$ python -q
>>> import numpy as np
>>> np.set_printoptions(suppress=True, linewidth=100)
>>> tidy = lambda a: np.round(a, 2) + 0
>>> W0 = np.load("dump.npy")
>>> W0
array([[ 21.91,  35.04,   8.39, -39.25,  20.9 ],
       [ 25.84,  37.37,  10.96, -40.18,  19.36],
       [ 24.48,  35.17,  11.3 , -40.76,  18.99],
       [ 23.88,  34.14,   8.78, -39.78,  19.39],
       [ 24.61,  36.06,   9.72, -39.2 ,  19.12],
       [ 24.17,  36.03,  10.49, -40.3 ,  20.69],
       [ 23.89,  35.57,   9.33, -39.08,  20.39],
       [ 25.34,  33.66,  12.21, -38.6 ,  20.97],
       [ 23.33,  36.14,   9.18, -39.74,  18.71],
       [ 24.5 ,  33.89,  11.47, -38.38,  19.57],
       [ 26.11,  36.29,   9.43, -40.08,  20.54],
       [ 25.15,  34.97,  10.48, -38.98,  20.12],
       [ 24.01,  33.94,  10.38, -40.49,  19.64],
       [ 24.92,  36.16,  10.26, -39.56,  20.52],
       [ 26.31,  35.08,   8.34, -39.79,  20.13],
       [ 23.27,  35.59,  10.65, -41.52,  18.26],
       [ 25.17,  36.26,   8.72, -41.34,  19.02],
       [ 27.12,  34.67,  10.67, -38.61,  20.25],
       [ 24.34,  35.21,  10.95, -40.39,  20.39],
       [ 26.71,  35.36,   8.37, -39.41,  18.83],
       [ 25.73,  33.24,  10.37, -39.  ,  20.96],
       [ 23.25,  33.84,   9.55, -39.57,  21.19],
       [ 25.6 ,  33.24,  11.29, -38.78,  19.07]])
>>> cen = (W0 - W0.mean(axis=0)) / W0.std(axis=0)
>>> print(np.argwhere(np.abs(cen) > 2))
[[ 0  0]
 [ 1  1]
 [15  3]]
>>> beta = np.linalg.lstsq(np.delete(cen, 4, axis=1), cen[:, 4])[0]
>>> tidy(1 - np.var(cen[:, 4] - np.delete(cen, 4, axis=1) @ beta))
np.float64(0.18)
>>> E = np.load("layer13.npy")
>>> E
array([[-0.1, -0.5, -1. ,  0.4,  1. , -0.4],
       [-0.1, -1. ,  0.4,  0.4, -1.1, -1.9],
       [-1.4,  0.8,  2.4, -0.1,  2.1,  0.2],
       [ 1.9,  0.7, -0.9, -1.9,  0.5,  0.9],
       [ 1.2,  2. ,  1.3,  1.2,  0.4, -2.9],
       [-0.2, -2.7, -0.8, -0.2, -0.6, -1.1]])
>>> q, vecs = np.linalg.qr(E[:, :3])[0], np.linalg.qr(E[:, 3:])[0]
>>> sigma = np.linalg.svd(q.T @ vecs, compute_uv=False)
>>> (sigma > 0.9).sum()
np.int64(1)
>>> Y = np.array([[2, -2, -1, -3, 4, -1, 0]])
>>> data = Y.T @ Y
>>> data
array([[  4,  -4,  -2,  -6,   8,  -2,   0],
       [ -4,   4,   2,   6,  -8,   2,   0],
       [ -2,   2,   1,   3,  -4,   1,   0],
       [ -6,   6,   3,   9, -12,   3,   0],
       [  8,  -8,  -4, -12,  16,  -4,   0],
       [ -2,   2,   1,   3,  -4,   1,   0],
       [  0,   0,   0,   0,   0,   0,   0]])
>>> # columns 2 and 5 are equal
>>> Uu, sigma, Vt = np.linalg.svd(data)
>>> vecs = Vt[:(sigma > 1e-8).sum()]
>>> rng = np.random.default_rng(6370)
>>> x = data[6] + -1 * data[4] + rng.integers(2) * np.eye(7)[5]
>>> x
array([ -8.,   8.,   4.,  12., -16.,   5.,   0.])
>>> tidy(vecs.T @ vecs)
array([[ 0.11, -0.11, -0.06, -0.17,  0.23, -0.06,  0.  ],
       [-0.11,  0.11,  0.06,  0.17, -0.23,  0.06,  0.  ],
       [-0.06,  0.06,  0.03,  0.09, -0.11,  0.03,  0.  ],
       [-0.17,  0.17,  0.09,  0.26, -0.34,  0.09,  0.  ],
       [ 0.23, -0.23, -0.11, -0.34,  0.46, -0.11,  0.  ],
       [-0.06,  0.06,  0.03,  0.09, -0.11,  0.03,  0.  ],
       [ 0.  ,  0.  ,  0.  ,  0.  ,  0.  ,  0.  ,  0.  ]])
>>> Y = np.array([[4, -3], [2, -4], [-1, -5], [2, -5], [-3, -3], [-4, 1], [-1, -3]])
>>> np.vstack([data, Y.T]).shape
(9, 7)
>>> np.einsum("ik,kj->ji", data, Y)
array([[-18,  18,   9,  27, -36,   9,   0],
       [ 18, -18,  -9, -27,  36,  -9,   0]])
>>> Y @ data
Traceback (most recent call last):
  File "<python-input-27>", line 1, in <module>
    Y @ data
    ~~^~~~~~
ValueError: matmul: Input operand 1 has a mismatch in its core dimension 0, with gufunc signature (n?,k),(k,m?)->(n?,m?) (size 7 is different from 2)
>>> print(data @ Y)
[[-18  18]
 [ 18 -18]
 [  9  -9]
 [ 27 -27]
 [-36  36]
 [  9  -9]
 [  0   0]]
>>> np.linalg.matrix_rank(data @ Y)
np.int64(1)
>>> np.einsum("ij,ij->i", data, data)
array([140, 140,  35, 315, 560,  35,   0])
>>> Y.T @ data.T
array([[-18,  18,   9,  27, -36,   9,   0],
       [ 18, -18,  -9, -27,  36,  -9,   0]])
>>> np.einsum("ij->j", data)
array([-2,  2,  1,  3, -4,  1,  0])
>>> tidy(np.sort(np.linalg.eigvals(data).real))
array([ 0.,  0.,  0.,  0.,  0.,  0., 35.])
>>> (np.linalg.matrix_power((data != 0) + (data.T != 0) + np.eye(7), 7) > 0).astype(int)
array([[1, 1, 1, 1, 1, 1, 0],
       [1, 1, 1, 1, 1, 1, 0],
       [1, 1, 1, 1, 1, 1, 0],
       [1, 1, 1, 1, 1, 1, 0],
       [1, 1, 1, 1, 1, 1, 0],
       [1, 1, 1, 1, 1, 1, 0],
       [0, 0, 0, 0, 0, 0, 1]])
>>> np.flatnonzero(np.linalg.matrix_power((data != 0) + (data.T != 0) + np.eye(7), 7)[3])
array([0, 1, 2, 3, 4, 5])
>>> sigma = 5 * 0.2 ** np.arange(5)
>>> q, _ = np.linalg.qr(np.array([[-1.4, -0.3, 0.8, 0.3, -1.5],
...     [-0.4, 0.2, -1.2, -1.8, 0.4],
...     [-0.1, 0.4, 0.7, 0.8, 0.6],
...     [-1.2, -0.4, -0.4, 0.8, -0.6],
...     [-0.3, -1.1, 1.4, -0.6, -1.5]]))
>>> X = rng.normal(size=(23, 5)) * sigma @ q
>>> tidy(X)
array([[-2.57, -0.47, -1.07,  1.07, -1.62],
       [-1.25, -0.48, -0.06,  1.05, -0.3 ],
       [-1.34,  0.12, -2.08, -0.73, -1.43],
       [-0.26, -0.37,  0.18,  0.66,  0.38],
       [-0.05,  0.  ,  0.33,  0.18, -0.07],
       [-3.74, -0.56, -0.98,  1.75, -2.64],
       [-0.97, -0.1 , -0.31,  0.39, -0.81],
       [ 2.34,  0.62,  0.54, -1.47,  1.18],
       [-1.73, -0.14, -1.87, -0.14, -1.36],
       [-0.62, -0.54, -0.05,  0.87,  0.35],
       [-1.43, -0.06, -1.55, -0.27, -1.18],
       [ 1.81,  0.25,  0.82, -0.61,  1.23],
       [ 2.18,  0.34,  1.18, -0.63,  1.43],
       [-2.24, -0.2 , -1.83,  0.14, -1.7 ],
       [ 5.89,  1.28,  2.45, -2.64,  3.34],
       [ 2.91,  0.47,  1.68, -0.86,  1.95],
       [ 3.59,  0.55,  1.93, -1.04,  2.36],
       [-4.45, -0.84, -2.15,  1.67, -2.75],
       [ 3.03,  0.31,  2.3 , -0.24,  2.2 ],
       [ 3.14,  0.56,  1.87, -0.92,  1.98],
       [-1.45, -0.28, -1.22,  0.34, -0.96],
       [ 1.19, -0.19,  1.42,  0.49,  1.49],
       [ 1.57,  0.46, -0.25, -1.31,  0.63]])
>>> C = X[[22, 7]].astype(float)
>>> for _ in range(5):
...     lab = np.linalg.norm(X[:, None] - C, axis=-1).argmin(axis=1)
...     C = np.array([X[lab == j].mean(axis=0) for j in range(2)])
... 
>>> lab
array([0, 0, 0, 0, 0, 0, 0, 1, 0, 0, 0, 1, 1, 0, 1, 1, 1, 0, 1, 1, 0, 1, 1])
>>> print(tidy(C[1] - C[0]))
[ 4.47  0.77  2.37 -1.46  2.86]
>>> np.bincount(lab)
array([13, 10])
>>> print(np.abs(C[1] - C[0]).argmax())
0
>>> tidy(C)
array([[-1.7 , -0.3 , -0.97,  0.54, -1.08],
       [ 2.76,  0.47,  1.39, -0.92,  1.78]])
